% python3 -q
>>> import numpy as np
>>> np.set_printoptions(suppress=True, linewidth=100)
>>> rd = lambda a: np.round(a, 2) + 0
>>> mat = np.array([[1.0, 0.2, 0.04], [0.2, 1.0, 0.2], [0.04, 0.2, 1.0]])
>>> # symmetric
>>> rng = np.random.default_rng(830)
>>> labels = rng.permutation(3)
>>> M2 = mat[:, labels] * rng.choice([-1, 1], 3)
>>> M2
array([[ 1.  , -0.2 ,  0.04],
       [ 0.2 , -1.  ,  0.2 ],
       [ 0.04, -0.2 ,  1.  ]])
>>> left, _, Vt = np.linalg.svd(mat.T @ M2)
>>> rd(left @ Vt)
array([[ 1.,  0.,  0.],
       [ 0., -1.,  0.],
       [ 0.,  0.,  1.]])
>>> rd(np.linalg.lstsq(mat, M2)[0])
array([[ 1.,  0.,  0.],
       [ 0., -1.,  0.],
       [ 0.,  0.,  1.]])
>>> labels
array([0, 1, 2])
>>> x0 = np.array([-5, -1, -5])
>>> h = np.maximum(M2 @ x0, 0)
>>> np.maximum(M2 @ (3 * x0), 0)
array([0., 0., 0.])
>>> h
array([0., 0., 0.])
>>> M2.T @ h
array([0., 0., 0.])
>>> M2 * (h > 1e-9)[:, None]
array([[ 0., -0.,  0.],
       [ 0., -0.,  0.],
       [ 0., -0.,  0.]])
>>> M2 = np.linalg.inv(mat)
>>> rd(M2)
array([[ 1.04, -0.21,  0.  ],
       [-0.21,  1.08, -0.21],
       [ 0.  , -0.21,  1.04]])
>>> (np.abs(M2) > 1e-9).astype(int)
array([[1, 1, 0],
       [1, 1, 1],
       [0, 1, 1]])
>>> rd(np.linalg.cond(mat))
np.float64(1.77)
>>> rd(np.linalg.det(mat) * M2)
array([[ 0.96, -0.19,  0.  ],
       [-0.19,  1.  , -0.19],
       [ 0.  , -0.19,  0.96]])
>>> low = np.linalg.cholesky(mat)
>>> rd(low)
array([[1.  , 0.  , 0.  ],
       [0.2 , 0.98, 0.  ],
       [0.04, 0.2 , 0.98]])
>>> np.diag(low) ** 2
array([1.  , 0.96, 0.96])
>>> M2 = mat / np.sqrt((mat ** 2).mean(axis=1, keepdims=True))
>>> rd(M2[0])
array([1.7 , 0.34, 0.07])
>>> m1 = np.load("dump.npy")
>>> m1
array([[ 0.02, -0.98, -0.14, -0.14],
       [-0.98,  0.02, -0.14, -0.14],
       [-0.14, -0.14,  0.98, -0.02],
       [-0.14, -0.14, -0.02,  0.98]])
>>> x0 = np.array([-1, -1, 0, -1])
>>> rd(np.sort(np.abs(np.degrees(np.angle(np.linalg.eigvals(m1))))))
array([  0.,   0.,   0., 180.])
>>> rd(np.linalg.det(m1))
np.float64(-1.0)
>>> rd(np.linalg.inv(m1))
array([[ 0.02, -0.98, -0.14, -0.14],
       [-0.98,  0.02, -0.14, -0.14],
       [-0.14, -0.14,  0.98, -0.02],
       [-0.14, -0.14, -0.02,  0.98]])
>>> 4 - np.linalg.matrix_rank(m1 - np.eye(4), tol=1e-8)
np.int64(3)
>>> rd(m1.T @ (m1 @ x0))
array([-1., -1.,  0., -1.])
>>> E = np.load("run16.npy")
>>> E
array([[-5, -3, -5, -3],
       [ 2,  4,  2,  4],
       [-4, -2, -4, -2],
       [-2,  0, -2,  0]])
>>> # looks like rank 2
>>> W = np.array([[0, 3, 0, 2, 0, 1],
...     [0, 2, 0, 1, 2, 5],
...     [0, 2, 4, 4, 2, 0],
...     [1, 3, 2, 0, 2, 5]])
>>> coef = np.array([3, 3, 2, 1, 0, 2])
>>> hid = np.maximum(E @ W + coef, 0)
>>> (hid > 0).astype(int)
array([[0, 0, 0, 0, 0, 0],
       [1, 1, 1, 1, 1, 1],
       [1, 0, 0, 0, 0, 0],
       [1, 0, 0, 0, 0, 0]])
>>> np.linalg.matrix_rank(hid)
np.int64(2)
>>> W2 = np.array([[-3, 3], [3, -3], [-1, 3], [0, 2], [-1, -2], [1, -2]])
>>> W @ W2
array([[ 10,  -7],
       [  9, -18],
       [  0,  10],
       [  7, -14]])
>>> X = np.load("out13.npy")
>>> rd(X)
array([[ 0.91, -0.06,  0.28],
       [-0.06,  0.96,  0.18],
       [ 0.28,  0.18,  0.13]])
>>> # looks like rank 2
>>> w, vecs = np.linalg.eigh(X)
>>> rd(w)
array([0., 1., 1.])
>>> np.unique(w.round(6) + 0, return_counts=True)[1]
array([1, 2])
>>> rd(np.linalg.svd(X, compute_uv=False))
array([1., 1., 0.])
>>> M2 = np.array([[5, 5, 1], [1, 3, 4]])
>>> W2 = np.kron(M2, X)
>>> np.linalg.matrix_rank(W2)
np.int64(4)
>>> left, sig, Vt = np.linalg.svd(E)
>>> vecs = Vt[:(sig > 1e-8).sum()]
>>> x0 = E[3] + -3 * E[0] + rng.integers(2) * np.eye(4)[0]
>>> x0
array([14.,  9., 13.,  9.])
>>> np.allclose(vecs.T @ vecs @ x0, x0)
False
>>> labels = rng.permutation(3)
>>> labels
array([2, 1, 0])
>>> M2 = X[labels][:, labels]
>>> np.allclose(M2, X)
False
>>> rd(np.trace(M2))
np.float64(2.0)
>>> rd(np.linalg.det(M2)), rd(np.linalg.det(X[labels]))
(np.float64(0.0), np.float64(0.0))
>>> x0 = np.array([1, 9, -6])
>>> h = np.maximum(X @ x0, 0)
>>> rd(np.maximum(X @ (3 * x0), 0))
array([ 0.  , 22.53,  3.43])
>>> np.flatnonzero(h > 1e-9)
array([1, 2])
>>> rd(np.tanh(X @ x0))
array([-0.86,  1.  ,  0.82])
>>> J = np.minimum.outer(np.arange(1, 4), np.arange(1, 4)) * 4
>>> J
array([[ 4,  4,  4],
       [ 4,  8,  8],
       [ 4,  8, 12]])
>>> # symmetric
>>> x0 = np.array([0, -3, -3])
>>> J @ np.ones(3)
array([12., 20., 24.])
>>> (J * x0).sum(axis=1)
array([-24, -48, -60])
>>> (J @ x0).argmax()
np.int64(0)
>>> J @ np.eye(3)[1]
array([4., 8., 8.])
>>> J @ x0
array([-24, -48, -60])
>>> np.einsum("ij,j->i", J, x0)
array([-24, -48, -60])
>>> np.linalg.matrix_rank(J)
np.int64(3)
>>> J - J[0]
array([[0, 0, 0],
       [0, 4, 4],
       [0, 4, 8]])
>>> rd(np.linalg.svd(J, compute_uv=False))
array([20.2 ,  2.57,  1.23])
>>> np.count_nonzero(J)
np.int64(9)
>>> J.sum(axis=0)
array([12, 20, 24])
>>> rd(J.mean(axis=0))
array([4.  , 6.67, 8.  ])
>>> J.shape
(3, 3)
>>> np.diff(J, axis=0)
array([[0, 4, 4],
       [0, 0, 4]])
>>> M = np.loadtxt("test3.csv", delimiter=",")
>>> M
array([[  4.58,   1.71,  -2.17],
       [ -5.79,  -0.8 ,   5.99],
       [ -0.17,  -6.14,   1.73],
       [ -4.32,   2.1 ,   4.45],
       [ -3.84,   0.54,  -1.19],
       [ -4.09,   0.11,  -6.84],
       [  1.73,   1.09,  -0.87],
       [  4.76,   3.97,  -7.44],
       [  0.31, -10.42,   5.42],
       [  8.4 ,  -3.79,   1.18],
       [ -4.68,   8.72,   3.64],
       [  4.51,   1.19,   1.08],
       [  3.67,  -3.58,   1.45],
       [ 10.75,  -3.65,  -2.85],
       [  2.79,  -3.91,   3.91],
       [ -6.62,   0.45,  -2.96],
       [ -5.61,  -8.67,  -0.46],
       [ -8.06,   1.5 ,   7.65],
       [  5.27,   1.61,   9.19],
       [ -1.01,  -4.82,  -0.16],
       [  8.43,  -4.81,   2.73],
       [ -2.77,  -2.69,  -3.24],
       [  0.13,  -4.27,  -1.36],
       [ -0.01,   1.25,   1.98]])
>>> C2 = np.cov(M, rowvar=False)
>>> rd(np.corrcoef(M.T))
array([[ 1.  , -0.17, -0.1 ],
       [-0.17,  1.  , -0.04],
       [-0.1 , -0.04,  1.  ]])
>>> rd(np.polyfit(M[:, 1], M[:, 2], 1))
array([-0.04,  0.81])
>>> rd(np.linalg.eigvalsh(C2)[::-1])
array([28.78, 18.18, 15.34])
>>> np.argsort(-M.std(axis=0).round(6), kind="stable")
array([0, 1, 2])
>>> rd(np.corrcoef(M[:, 1], M[:, 2])[0, 1])
np.float64(-0.04)
>>> W2 = M[[0, 12]].astype(float)
>>> for _ in range(4):
...     labels = np.linalg.norm(M[:, None] - W2, axis=-1).argmin(axis=1)
...     W2 = np.array([M[labels == j].mean(axis=0) for j in range(2)])
... 
>>> labels
array([0, 1, 1, 1, 0, 0, 0, 0, 1, 1, 0, 0, 1, 0, 1, 0, 1, 1, 1, 1, 1, 0, 1, 0])
>>> np.bincount(labels)
array([11, 13])
>>> np.abs(W2[1] - W2[0]).argmax()
np.int64(2)
>>> rd(W2)
array([[ 0.39,  1.15, -1.9 ],
       [ 0.31, -3.54,  3.21]])
>>> proj = M @ np.linalg.solve(M.T @ M, M.T)
>>> np.trace(proj)
np.float64(3.0)
>>> rd(np.diag(proj))
array([0.05, 0.13, 0.09, 0.08, 0.03, 0.15, 0.01, 0.19, 0.29, 0.13, 0.22, 0.05, 0.05, 0.21, 0.07,
       0.1 , 0.27, 0.23, 0.3 , 0.06, 0.16, 0.07, 0.05, 0.01])
>>> np.allclose(proj @ proj, proj)
True
>>> d = np.linalg.norm(M[:, None] - M[None], axis=-1)
>>> d.shape
(24, 24)
>>> d.mean(axis=1).argmax()
np.int64(10)
>>> d[12].round(6).argsort(kind="stable")[:4]
array([12, 14, 22,  2])
>>> np.linalg.matrix_rank(d ** 2)
np.int64(5)
>>> (d + 1e9 * np.eye(24)).round(6).argmin(axis=1)
array([ 6,  3, 19,  1, 15, 15,  0,  0,  2, 20,  3,  0, 14,  9, 12,  4, 19,  1, 14, 22,  9, 22, 19,
        6])
>>> W0 = np.loadtxt("m.csv", delimiter=",")
>>> W0
array([[ 0.2, -0.3,  0.4],
       [-1.1,  1.2,  0.8],
       [-0.5, -0.3,  0.8],
       [-0.2, -1.4,  0.4],
       [ 0.3,  1.3,  0.3],
       [ 0.6,  2.3,  0.8],
       [ 0.5,  0.3,  0.4],
       [ 0. ,  0.1, -1.1],
       [ 0. ,  6. , 15. ],
       [-0.3, -0.2, -1.2],
       [-0.8,  0.4,  0.2],
       [ 1.3,  0.4,  0.7],
       [-0.7, -0.2, -0.7],
       [-0.2, -0.1,  0.6],
       [-0.4, -0.2, -0.3],
       [ 0.2,  0.6, -0.2],
       [-0.9, -0.6, -1.7],
       [-0.3, -0.9, -0.3],
       [-0.5, -0.9,  0.2],
       [ 0.4, -1. ,  1.2],
       [-1.2, -2.2, -0.2],
       [-0.9,  0.3,  1.1],
       [ 0.7,  0.3,  0.6]])
>>> # row 8 dominates
>>> x0 = np.array([4, -4, -4])
>>> h = np.maximum(W0 @ x0, 0)
>>> rd(W0.T @ h)
array([-13.52, -23.68, -18.8 ])
>>> rd(np.maximum(W0 @ x0, 0) - np.maximum(-W0 @ x0, 0))
array([  0.4, -12.4,  -4. ,   3.2,  -5.2, -10. ,  -0.8,   4. , -84. ,   4.4,  -5.6,   0.8,   0.8,
        -2.8,   0.4,  -0.8,   5.6,   3.6,   0.8,   0.8,   4.8,  -9.2,  -0.8])
>>> np.flatnonzero(h > 1e-9)
array([ 0,  3,  7,  9, 11, 12, 14, 16, 17, 18, 19, 20])
>>> W0 * (h > 1e-9)[:, None]
array([[ 0.2, -0.3,  0.4],
       [-0. ,  0. ,  0. ],
       [-0. , -0. ,  0. ],
       [-0.2, -1.4,  0.4],
       [ 0. ,  0. ,  0. ],
       [ 0. ,  0. ,  0. ],
       [ 0. ,  0. ,  0. ],
       [ 0. ,  0.1, -1.1],
       [ 0. ,  0. ,  0. ],
       [-0.3, -0.2, -1.2],
       [-0. ,  0. ,  0. ],
       [ 1.3,  0.4,  0.7],
       [-0.7, -0.2, -0.7],
       [-0. , -0. ,  0. ],
       [-0.4, -0.2, -0.3],
       [ 0. ,  0. , -0. ],
       [-0.9, -0.6, -1.7],
       [-0.3, -0.9, -0.3],
       [-0.5, -0.9,  0.2],
       [ 0.4, -1. ,  1.2],
       [-1.2, -2.2, -0.2],
       [-0. ,  0. ,  0. ],
       [ 0. ,  0. ,  0. ]])
>>> u = np.array([6, 9])
>>> rd(np.correlate(W0[11], W0[3], "full"))
array([ 0.52, -1.66, -0.54, -1.06, -0.14])
>>> np.polyval(u, W0[11])
array([16.8, 11.4, 13.2])
>>> x0 = np.array([1, 1, 1])
>>> np.sign((W0 @ x0).round(6))
array([ 1.,  1.,  0., -1.,  1.,  1.,  1., -1.,  1., -1., -1.,  1., -1.,  1., -1.,  1., -1., -1.,
       -1.,  1., -1.,  1.,  1.])
>>> W0 @ np.eye(3)[1]
array([-0.3,  1.2, -0.3, -1.4,  1.3,  2.3,  0.3,  0.1,  6. , -0.2,  0.4,  0.4, -0.2, -0.1, -0.2,
        0.6, -0.6, -0.9, -0.9, -1. , -2.2,  0.3,  0.3])
>>> w, vecs = np.linalg.eigh(m1)
>>> np.unique(w.round(6) + 0, return_counts=True)[1]
array([1, 3])
>>> rd(w.sum()), np.trace(m1)
(np.float64(2.0), np.float64(2.0))
>>> rd(np.linalg.eigvalsh(m1 @ m1))
array([1., 1., 1., 1.])
>>> rd(vecs @ np.diag(w) @ vecs.T)
array([[ 0.02, -0.98, -0.14, -0.14],
       [-0.98,  0.02, -0.14, -0.14],
       [-0.14, -0.14,  0.98, -0.02],
       [-0.14, -0.14, -0.02,  0.98]])
>>> rd(np.linalg.svd(m1, compute_uv=False))
array([1., 1., 1., 1.])
>>> arr = np.array([[4, 4, 4], [4, 8, 8], [4, 8, 12]])
>>> rd(np.linalg.det(2 * arr)), rd(np.linalg.det(arr))
(np.float64(512.0), np.float64(64.0))
>>> rd(np.poly(arr))
array([  1., -24.,  80., -64.])
>>> np.kron(np.eye(2, dtype=int), arr)
array([[ 4,  4,  4,  0,  0,  0],
       [ 4,  8,  8,  0,  0,  0],
       [ 4,  8, 12,  0,  0,  0],
       [ 0,  0,  0,  4,  4,  4],
       [ 0,  0,  0,  4,  8,  8],
       [ 0,  0,  0,  4,  8, 12]])
>>> np.einsum("ij,ji->", arr, arr)
np.int64(416)
>>> rd(np.linalg.det(arr.T))
np.float64(64.0)
>>> x0 = np.ones(3)
>>> for _ in range(6):
...     x0 = arr @ x0
...     x0 /= np.linalg.norm(x0)
...     print(round(x0 @ arr @ x0, 2))
... 
20.17
20.2
20.2
20.2
20.2
20.2
>>> rd(x0)
array([0.33, 0.59, 0.74])
>>> rd(np.linalg.eigvalsh(arr)[-1])
np.float64(20.2)
>>> w, vecs = np.linalg.eigh(arr)
>>> rd(np.linalg.eigvalsh(arr @ arr))
array([  1.52,   6.62, 407.87])
>>> rd(vecs.T @ arr @ vecs)
array([[ 1.23,  0.  ,  0.  ],
       [ 0.  ,  2.57,  0.  ],
       [ 0.  ,  0.  , 20.2 ]])
>>> rd(np.linalg.eigvalsh(arr + 2 * np.eye(3)))
array([ 3.23,  4.57, 22.2 ])
>>> labels = rng.permutation(3)
>>> labels
array([2, 1, 0])
>>> M2 = arr[labels][:, labels]
>>> np.diag(M2)
array([12,  8,  4])
>>> np.trace(M2)
np.int64(24)
>>> rd(np.linalg.det(M2)), rd(np.linalg.det(arr[labels]))
(np.float64(64.0), np.float64(-64.0))
>>> np.allclose(M2, arr)
False
>>> rd(np.sort(np.abs(np.linalg.eigvals(M2))))
array([ 1.23,  2.57, 20.2 ])
>>> low = np.linalg.cholesky(arr)
>>> low
array([[2., 0., 0.],
       [2., 2., 0.],
       [2., 2., 2.]])
>>> np.diag(low) ** 2
array([4., 4., 4.])
>>> low @ low.T
array([[ 4.,  4.,  4.],
       [ 4.,  8.,  8.],
       [ 4.,  8., 12.]])
